$ ipython --no-banner

In [1]: import numpy as np

In [2]: from numpy import linalg as LA

In [3]: np.set_printoptions(suppress=True, linewidth=140)

In [4]: K = np.load("sample5.npy")

In [5]: K
Out[5]: 
array([[-0.92, -0.5 ,  1.51, -0.89],
       [ 0.14, -0.04,  0.  , -1.9 ],
       [ 0.67, -2.54, -0.27, -0.89]])

In [6]: cov = K.T @ K

In [7]: np.round(np.diag(cov), 2)
Out[7]: array([1.31, 6.7 , 2.35, 5.19])

In [8]: round(float(np.trace(cov)), 2), round(float((K ** 2).sum()), 2)
Out[8]: (15.57, 15.57)

In [9]: (K @ K.T).shape
Out[9]: (3, 3)

In [10]: M2 = np.array([[2, 1, 2], [0, 1, 3]])

In [11]: cent = np.kron(M2, K)

In [12]: cent.shape
Out[12]: (6, 12)

In [13]: LA.matrix_rank(cent)
Out[13]: np.int64(6)

In [14]: X = np.loadtxt("a.csv", delimiter=",")

In [15]: X
Out[15]: 
array([[-0.93, -0.23,  0.39, -0.35],
       [ 0.75,  0.21, -0.32,  0.22],
       [-3.43, -1.16,  1.14, -1.05],
       [-1.69, -0.6 ,  0.55, -0.67],
       [-4.  , -1.34,  1.33, -1.35],
       [ 2.22,  0.81, -0.76,  0.74],
       [ 0.97,  0.32, -0.3 ,  0.28],
       [-3.6 , -1.11,  1.22, -1.19],
       [-1.57, -0.55,  0.64, -0.59],
       [ 0.39,  0.16, -0.07,  0.04],
       [ 3.69,  1.25, -1.22,  1.21],
       [-2.78, -0.86,  0.89, -0.93],
       [ 1.29,  0.46, -0.43,  0.46],
       [-2.54, -0.82,  0.8 , -0.85],
       [-0.1 , -0.04,  0.09,  0.01],
       [ 1.92,  0.67, -0.73,  0.63],
       [-2.83, -0.93,  0.99, -0.94],
       [-0.44, -0.07,  0.15, -0.2 ],
       [-3.43, -1.09,  1.05, -1.2 ],
       [ 5.65,  1.95, -1.81,  1.86],
       [-1.97, -0.65,  0.6 , -0.56],
       [ 3.79,  1.32, -1.3 ,  1.24],
       [-0.37, -0.17,  0.12, -0.11],
       [ 5.09,  1.62, -1.65,  1.72],
       [ 3.27,  1.21, -1.11,  1.19],
       [ 0.33,  0.06, -0.13,  0.24],
       [-1.16, -0.4 ,  0.4 , -0.48],
       [ 0.83,  0.24, -0.28,  0.31],
       [-2.46, -0.89,  0.79, -0.79]])

In [16]: cen = (X - X.mean(axis=0)) / X.std(axis=0)

In [17]: np.round(cen.std(axis=0), 2)
Out[17]: array([1., 1., 1., 1.])

In [18]: c = LA.lstsq(np.delete(cen, 2, axis=1), cen[:, 2])[0]

In [19]: c.round(2)
Out[19]: array([-0.74, -0.07, -0.2 ])

In [20]: F = np.loadtxt("run4.csv", delimiter=",")

In [21]: F.round(2)
Out[21]: 
array([[-2.88, -2.4 , -2.86,  0.11,  1.66],
       [-0.85,  2.99, -3.61, -0.58,  1.41],
       [-1.78,  1.53, -4.02, -0.43,  1.77],
       [ 0.63, -3.25,  3.46,  0.61, -1.31],
       [-1.39, -4.61,  1.2 ,  0.63, -0.06],
       [-1.35, -4.6 ,  1.26,  0.63, -0.09],
       [-0.67, -4.36,  2.18,  0.66, -0.56],
       [ 1.55,  4.62, -0.96, -0.61, -0.06],
       [ 0.78,  4.42, -2.05, -0.66,  0.49],
       [-0.49, -4.25,  2.4 ,  0.66, -0.68],
       [-2.02,  1.04, -4.04, -0.38,  1.84],
       [ 0.06, -3.84,  2.97,  0.65, -1.  ],
       [ 2.85,  1.84,  3.22, -0.02, -1.77],
       [-2.15,  0.73, -4.03, -0.34,  1.87],
       [ 2.67,  3.78,  1.48, -0.36, -1.14],
       [-1.95, -4.55,  0.26,  0.56,  0.39]])

In [22]: # looks like rank 2

In [23]: np.abs(np.diag(LA.qr(F)[1])) > 1e-9
Out[23]: array([ True,  True, False, False, False])

In [24]: np.unique(F.round(6), axis=0).shape
Out[24]: (16, 5)

In [25]: LA.lstsq(F[:-1].T, F[-1])[2]
Out[25]: np.int32(2)

In [26]: U, sigma, Vt = LA.svd(F)

In [27]: sigma.round(2) + 0
Out[27]: array([16.08, 11.9 ,  0.  ,  0.  ,  0.  ])

In [28]: np.argmax(sigma[:-1] / (sigma[1:] + 1e-6)) + 1
Out[28]: np.int64(2)

In [29]: M2 = U[:, :2] @ np.diag(sigma[:2]) @ Vt[:2]

In [30]: M2.round(2)
Out[30]: 
array([[-2.88, -2.4 , -2.86,  0.11,  1.66],
       [-0.85,  2.99, -3.61, -0.58,  1.41],
       [-1.78,  1.53, -4.02, -0.43,  1.77],
       [ 0.63, -3.25,  3.46,  0.61, -1.31],
       [-1.39, -4.61,  1.2 ,  0.63, -0.06],
       [-1.35, -4.6 ,  1.26,  0.63, -0.09],
       [-0.67, -4.36,  2.18,  0.66, -0.56],
       [ 1.55,  4.62, -0.96, -0.61, -0.06],
       [ 0.78,  4.42, -2.05, -0.66,  0.49],
       [-0.49, -4.25,  2.4 ,  0.66, -0.68],
       [-2.02,  1.04, -4.04, -0.38,  1.84],
       [ 0.06, -3.84,  2.97,  0.65, -1.  ],
       [ 2.85,  1.84,  3.22, -0.02, -1.77],
       [-2.15,  0.73, -4.03, -0.34,  1.87],
       [ 2.67,  3.78,  1.48, -0.36, -1.14],
       [-1.95, -4.55,  0.26,  0.56,  0.39]])

In [31]: LA.matrix_rank(F, rtol=0.05)
Out[31]: np.int64(2)

In [32]: np.round(LA.norm(F - M2) / LA.norm(F), 2)
Out[32]: np.float64(0.0)

In [33]: round(float(np.abs(F - M2).max()), 2)
Out[33]: 0.0

In [34]: round(LA.norm(F - M2, 2), 2), round(float(sigma[2]), 2)
Out[34]: (np.float64(0.0), 0.0)
